$ ipython --no-banner

In [1]: import numpy as np

In [2]: np.set_printoptions(precision=1, suppress=True, linewidth=120, sign=" ")

In [3]: tidy = lambda a: np.round(a, 1) + 0

In [4]: A2 = np.array([[-1, -1, 0, 1, 1],
   ...:     [2, 2, -2, 1, 1],
   ...:     [-1, 2, -2, 1, -2],
   ...:     [0, -1, -1, -1, 2],
   ...:     [0, 2, 0, 2, 1]])

In [5]: J = np.triu(A2)

In [6]: print(J)
[[-1 -1  0  1  1]
 [ 0  2 -2  1  1]
 [ 0  0 -2  1 -2]
 [ 0  0  0 -1  2]
 [ 0  0  0  0  1]]

In [7]: th = np.radians(45)

In [8]: R = np.eye(5)

In [9]: R[4, 4] = R[0, 0] = np.cos(th)

In [10]: R[4, 0], R[0, 4] = -np.sin(th), np.sin(th)

In [11]: print(tidy(R))
[[ 0.7  0.   0.   0.   0.7]
 [ 0.   1.   0.   0.   0. ]
 [ 0.   0.   1.   0.   0. ]
 [ 0.   0.   0.   1.   0. ]
 [-0.7  0.   0.   0.   0.7]]

In [12]: A2 = J @ R.T

In [13]: print(tidy(A2))
[[ 0.  -1.   0.   1.   1.4]
 [ 0.7  2.  -2.   1.   0.7]
 [-1.4  0.  -2.   1.  -1.4]
 [ 1.4  0.   0.  -1.   1.4]
 [ 0.7  0.   0.   0.   0.7]]

In [14]: print(tidy(np.linalg.svd(J, compute_uv=False)), tidy(np.linalg.svd(A2, compute_uv=False)))
[ 3.7  3.2  2.   0.9  0.2] [ 3.7  3.2  2.   0.9  0.2]

In [15]: rng = np.random.default_rng(2275)

In [16]: idx = rng.permutation(5)

In [17]: print(idx)
[ 4  3  0  2  1]

In [18]: A2 = R[idx][:, idx]

In [19]: print(tidy(np.linalg.det(A2)), tidy(np.linalg.det(R[idx])))
1.0 1.0

In [20]: print(tidy(np.sort(np.abs(np.linalg.eigvals(A2)))))
[ 1.  1.  1.  1.  1.]

In [21]: print(tidy(A2))
[[ 0.7  0.  -0.7  0.   0. ]
 [ 0.   1.   0.   0.   0. ]
 [ 0.7  0.   0.7  0.   0. ]
 [ 0.   0.   0.   1.   0. ]
 [ 0.   0.   0.   0.   1. ]]

In [22]: A2 = np.array([[1, 1, 2, -1, 3, -2, 2, 0, -3],
    ...:     [2, 3, 2, -1, 2, -1, 1, -1, -3],
    ...:     [-3, 3, -1, 2, 3, -3, 2, -2, 3],
    ...:     [2, -2, 3, -3, -1, 2, -2, -1, -1],
    ...:     [0, 3, 3, 2, 0, 3, -2, 1, 2],
    ...:     [-2, -2, -3, -3, 2, 2, 3, 2, -1],
    ...:     [-1, -1, 2, 1, 3, 0, -2, -3, -1],
    ...:     [-1, -1, 0, -1, 3, -2, 3, 2, 0],
    ...:     [3, 3, 2, 1, -1, 2, 3, -1, -3]])

In [23]: mat = np.triu(A2, 1)

In [24]: print(mat)
[[ 0  1  2 -1  3 -2  2  0 -3]
 [ 0  0  2 -1  2 -1  1 -1 -3]
 [ 0  0  0  2  3 -3  2 -2  3]
 [ 0  0  0  0 -1  2 -2 -1 -1]
 [ 0  0  0  0  0  3 -2  1  2]
 [ 0  0  0  0  0  0  3  2 -1]
 [ 0  0  0  0  0  0  0 -3 -1]
 [ 0  0  0  0  0  0  0  0  0]
 [ 0  0  0  0  0  0  0  0  0]]

In [25]: # triangular: eigenvalues sit on the diagonal

In [26]: left, sigma, Vh = np.linalg.svd(mat)

In [27]: print(tidy(sigma))
[ 8.5  6.2  4.7  3.   1.7  0.7  0.6  0.   0. ]

In [28]: A2 = left[:, :7] @ np.diag(sigma[:7]) @ Vh[:7]

In [29]: print(tidy(np.linalg.norm(mat - A2) / np.linalg.norm(mat)))
0.0
